$ python3 -q
>>> import numpy as np
>>> np.set_printoptions(precision=1, suppress=True, linewidth=120, legacy="1.25")
>>> K = np.load("run14.npy")
>>> K
array([[-0.6,  1.9,  1.9,  3.5],
       [-1.1, -1. , -2.4, -1.8],
       [-1.3,  2.3,  1.6,  4.1],
       [-0.2, -0.8, -1.2, -1.4]])
>>> # looks like rank 2
>>> rank = np.linalg.matrix_rank(K)
>>> rank
2
>>> null = np.linalg.svd(K)[2][rank:].T
>>> [int(np.linalg.matrix_rank(np.delete(K, i, axis=0))) for i in range(4)]
[2, 2, 2, 2]
>>> [int(np.linalg.matrix_rank(K[:, :j + 1])) for j in range(4)]
[1, 2, 2, 2]
>>> np.linalg.matrix_rank(K.T @ K), np.linalg.matrix_rank(K @ K.T)
(2, 2)
>>> np.allclose(K @ null, 0)
True
>>> null @ null.T
array([[ 0.4,  0.1, -0.4,  0.2],
       [ 0.1,  0.8, -0.1, -0.4],
       [-0.4, -0.1,  0.4, -0.2],
       [ 0.2, -0.4, -0.2,  0.4]])
>>> [int(np.linalg.matrix_rank(K[:i])) for i in range(1, len(K) + 1)]
[1, 2, 2, 2]
>>> np.round(K @ null, 1) + 0
array([[0., 0.],
       [0., 0.],
       [0., 0.],
       [0., 0.]])
>>> np.linalg.matrix_rank(K, rtol=0.1)
2
>>> np.argsort(-np.linalg.norm(K, axis=0).round(6), kind="stable")[:3]
array([3, 2, 1])
>>> def softmax(z):
...     e = np.exp(z - z.max(axis=-1, keepdims=True))
...     return e / e.sum(axis=-1, keepdims=True)
... 
>>> np.round(softmax(K[0]), 1) + 0
array([0. , 0.1, 0.1, 0.7])
>>> scores = K @ K.T / np.sqrt(4)
>>> np.round(softmax(scores), 1) + 0
array([[0.2, 0. , 0.8, 0. ],
       [0. , 0.9, 0. , 0.1],
       [0.1, 0. , 0.9, 0. ],
       [0. , 0.8, 0. , 0.2]])
>>> round(np.linalg.norm(K, "nuc"), 1)
9.8
>>> round(float(K[0] @ K[3]), 1)
-8.8
>>> round(np.linalg.norm(K, 1), 1), round(np.linalg.norm(K, np.inf), 1)
(10.9, 9.4)
>>> round(np.linalg.norm(K, 2), 1)
7.6
>>> np.round(np.linalg.norm(K[0], 1), 1), round(np.linalg.norm(K[0], np.inf), 1)
(8.0, 3.5)
>>> hat = np.triu(np.array([[1, 0, 0, 2], [1, 2, 1, 1], [1, 2, 2, 0], [1, 2, 0, 1]]), 1) + np.eye(4)
>>> Y = hat @ K @ np.linalg.inv(hat)
>>> np.round(np.poly(Y), 1) + 0
array([ 1. ,  1.4, 12.2,  0. ,  0. ])
>>> hat @ K - K @ hat
array([[-0.3, -1.6, -4.4, -3.6],
       [-1.5,  1.5,  1.4,  5.9],
       [ 0. ,  0. , -2.3,  0.3],
       [ 0. ,  0. ,  0.8,  1.1]])
>>> M = np.load("m.npy")
>>> M
array([[ 1.,  2.,  1.,  0.],
       [-2., -1.,  2.,  0.],
       [ 0.,  1.,  0.,  0.],
       [ 0.,  0.,  0.,  1.]])
>>> # splits into 2 blocks
>>> Y = np.array([[1, -2, -1], [-2, 2, 2], [-3, -2, 0], [-1, -2, 1]])
>>> np.einsum("ik,kj->ij", M, Y)
array([[-6.,  0.,  3.],
       [-6., -2.,  0.],
       [-2.,  2.,  2.],
       [-1., -2.,  1.]])
>>> np.vstack([M, Y.T]).shape
(7, 4)
>>> Y.T @ M.T
array([[-6., -6., -2., -1.],
       [ 0., -2.,  2., -2.],
       [ 3.,  0.,  2.,  1.]])
>>> np.einsum("ik,kj->ji", M, Y)
array([[-6., -6., -2., -1.],
       [ 0., -2.,  2., -2.],
       [ 3.,  0.,  2.,  1.]])
>>> f = np.array([3, -2, -3, -3])
>>> X = -3 * np.eye(4) + np.outer(f, f)
>>> X
array([[ 6., -6., -9., -9.],
       [-6.,  1.,  6.,  6.],
       [-9.,  6.,  6.,  9.],
       [-9.,  6.,  9.,  6.]])
>>> # symmetric
>>> Y = np.linalg.inv(X)
>>> np.linalg.det(X) * Y
array([[171.,  54.,  81.,  81.],
       [ 54., 216., -54., -54.],
       [ 81., -54., 171., -81.],
       [ 81., -54., -81., 171.]])
>>> np.round(np.linalg.det(X) * np.linalg.det(Y), 1)
1.0
>>> (np.abs(Y) > 1e-9).astype(int)
array([[1, 1, 1, 1],
       [1, 1, 1, 1],
       [1, 1, 1, 1],
       [1, 1, 1, 1]])
>>> Uu, s, Vh = np.linalg.svd(K)
>>> np.argmax(s[:-1] / (s[1:] + 1e-6)) + 1
2
>>> Y = Uu[:, :2] @ np.diag(s[:2]) @ Vh[:2]
>>> np.round(np.linalg.norm(K - Y, 2), 1), round(float(s[2]), 1)
(0.0, 0.0)
>>> Y
array([[-0.6,  1.9,  1.9,  3.5],
       [-1.1, -1. , -2.4, -1.8],
       [-1.3,  2.3,  1.6,  4.1],
       [-0.2, -0.8, -1.2, -1.4]])
>>> np.linalg.matrix_rank(K, rtol=0.05)
2
>>> Q = X.astype(float).copy()
>>> for j in range(4):
...     Q[:, j] -= Q[:, :j] @ (Q[:, :j].T @ Q[:, j])
...     Q[:, j] /= np.linalg.norm(Q[:, j])
... 
>>> Q
array([[ 0.4, -0.6, -0.6, -0.4],
       [-0.4, -0.8,  0.4,  0.3],
       [-0.6,  0.1, -0.7,  0.4],
       [-0.6,  0.1,  0.1, -0.8]])
>>> np.round(Q.T @ Q, 1) + 0
array([[1., 0., 0., 0.],
       [0., 1., 0., 0.],
       [0., 0., 1., 0.],
       [0., 0., 0., 1.]])
>>> J = np.load("dump.npy")
>>> J
array([[0, 1, 0],
       [1, 0, 1],
       [0, 1, 0]])
>>> round(float(np.linalg.norm(J, 2) / np.linalg.norm(J)), 1)
0.7
>>> np.linalg.matrix_rank(J, rtol=0.1)
2
>>> np.argsort(-np.linalg.norm(J, axis=0).round(6), kind="stable")[:3]
array([1, 0, 2])
>>> np.linalg.cond(J) > 100
True
>>> w1 = np.array([[1, -6], [2, -7], [5, -4]])
>>> c = np.array([0, 5])
>>> act = np.maximum(J @ w1 + c, 0)
>>> (act > 0).mean(axis=0)
array([1., 0.])
>>> (act > 0).astype(int)
array([[1, 0],
       [1, 0],
       [1, 0]])
>>> act
array([[2, 0],
       [6, 0],
       [2, 0]])
>>> basis = np.array([[3, -5], [5, 5]])
>>> w1 @ basis
array([[-27, -35],
       [-29, -45],
       [ -5, -45]])
>>> np.round(np.linalg.pinv(act), 1) + 0
array([[0. , 0.1, 0. ],
       [0. , 0. , 0. ]])
>>> act.T @ act
array([[44,  0],
       [ 0,  0]])
>>> np.linalg.svd(act, compute_uv=False)
array([6.6, 0. ])
>>> act @ act.T
array([[ 4, 12,  4],
       [12, 36, 12],
       [ 4, 12,  4]])
>>> Y = np.array([[-5, -3, 4, -1], [3, -3, 3, 2], [-5, -3, -3, 0], [1, -5, -1, 2]])
>>> W0 = np.tril(Y)
>>> W0
array([[-5,  0,  0,  0],
       [ 3, -3,  0,  0],
       [-5, -3, -3,  0],
       [ 1, -5, -1,  2]])
>>> [int(np.linalg.matrix_rank(np.linalg.matrix_power(W0, p))) for p in range(1, 5)]
[4, 4, 4, 4]
>>> F = np.load("layer4.npy")
>>> F
array([[-1,  0,  0],
       [ 0, -1,  0],
       [ 0,  0, -3]])
>>> # 3 blocks once reordered
>>> hat = np.triu(np.array([[-4, 1, 4], [-1, -4, -4], [4, 1, -3]]), 1) + np.eye(3)
>>> Y = hat @ F @ np.linalg.inv(hat)
>>> np.trace(Y), np.trace(F)
(-5.0, -5)
>>> hat @ F - F @ hat
array([[ 0.,  0., -8.],
       [ 0.,  0.,  8.],
       [ 0.,  0.,  0.]])
>>> t = np.radians(30)
>>> Rm = np.eye(3)
>>> Rm[0, 0] = Rm[1, 1] = np.cos(t)
>>> Rm[0, 1], Rm[1, 0] = -np.sin(t), np.sin(t)
>>> Rm
array([[ 0.9, -0.5,  0. ],
       [ 0.5,  0.9,  0. ],
       [ 0. ,  0. ,  1. ]])
>>> Y = F @ Rm.T
>>> Y
array([[-0.9, -0.5,  0. ],
       [ 0.5, -0.9,  0. ],
       [ 0. ,  0. , -3. ]])
>>> E = np.load("test7.npy")
>>> E
array([[  0.1,   8. ,   0.1],
       [ -0.5,  -2. ,  -0.8],
       [  1.1, -32. ,  -1. ],
       [ -1.8,  12. ,  -0.8]])
>>> np.linalg.norm(E, axis=0)
array([ 2.2, 35.2,  1.5])
>>> round(float(np.linalg.norm(E) ** 2 / np.linalg.norm(E, 2) ** 2), 1)
1.0
>>> round(np.linalg.norm(E, 2), 1)
35.2
>>> np.linalg.norm(E, axis=1)
array([ 8. ,  2.2, 32. , 12.2])
>>> Q, Rm = np.linalg.qr(E)
>>> Rm
array([[-2.2, 25.3, -0.3],
       [ 0. , 24.4,  1.4],
       [ 0. ,  0. , -0.5]])
>>> Q @ Rm
array([[  0.1,   8. ,   0.1],
       [ -0.5,  -2. ,  -0.8],
       [  1.1, -32. ,  -1. ],
       [ -1.8,  12. ,  -0.8]])
>>> Q.shape, Rm.shape
((4, 3), (3, 3))
>>> Q.round(1) + 0
array([[ 0. ,  0.4,  0.8],
       [ 0.2, -0.3,  0.5],
       [-0.5, -0.8,  0.2],
       [ 0.8, -0.4,  0. ]])
>>> feats = np.array([[1, 0, 0], [-3, 1, 0], [-9, -3, 1]])
>>> vals, V = np.linalg.eig(feats)
>>> np.sort(np.linalg.eigvals(feats.T))
array([1., 1., 1.])
>>> x = np.array([-3, 1, 2])
>>> a = np.maximum(feats @ x, 0)
>>> np.maximum(feats @ x, 0) - np.maximum(-feats @ x, 0)
array([-3, 10, 26])
>>> np.tanh(feats @ x)
array([-1.,  1.,  1.])
>>> feats.T @ a
array([-264,  -68,   26])
>>> np.flatnonzero(a > 1e-9)
array([1, 2])
>>> np.linalg.matrix_rank(feats - feats[0, 0] * np.eye(3))
2
>>> feats @ feats
array([[ 1,  0,  0],
       [-6,  1,  0],
       [-9, -6,  1]])
>>> np.linalg.matrix_power(feats - np.diag(np.diag(feats)), 3)
array([[0, 0, 0],
       [0, 0, 0],
       [0, 0, 0]])
>>> Y = np.linalg.inv(feats)
>>> np.linalg.det(feats) * Y
array([[ 1., -0., -0.],
       [ 3.,  1.,  0.],
       [18.,  3.,  1.]])
>>> feats @ Y
array([[1., 0., 0.],
       [0., 1., 0.],
       [0., 0., 1.]])
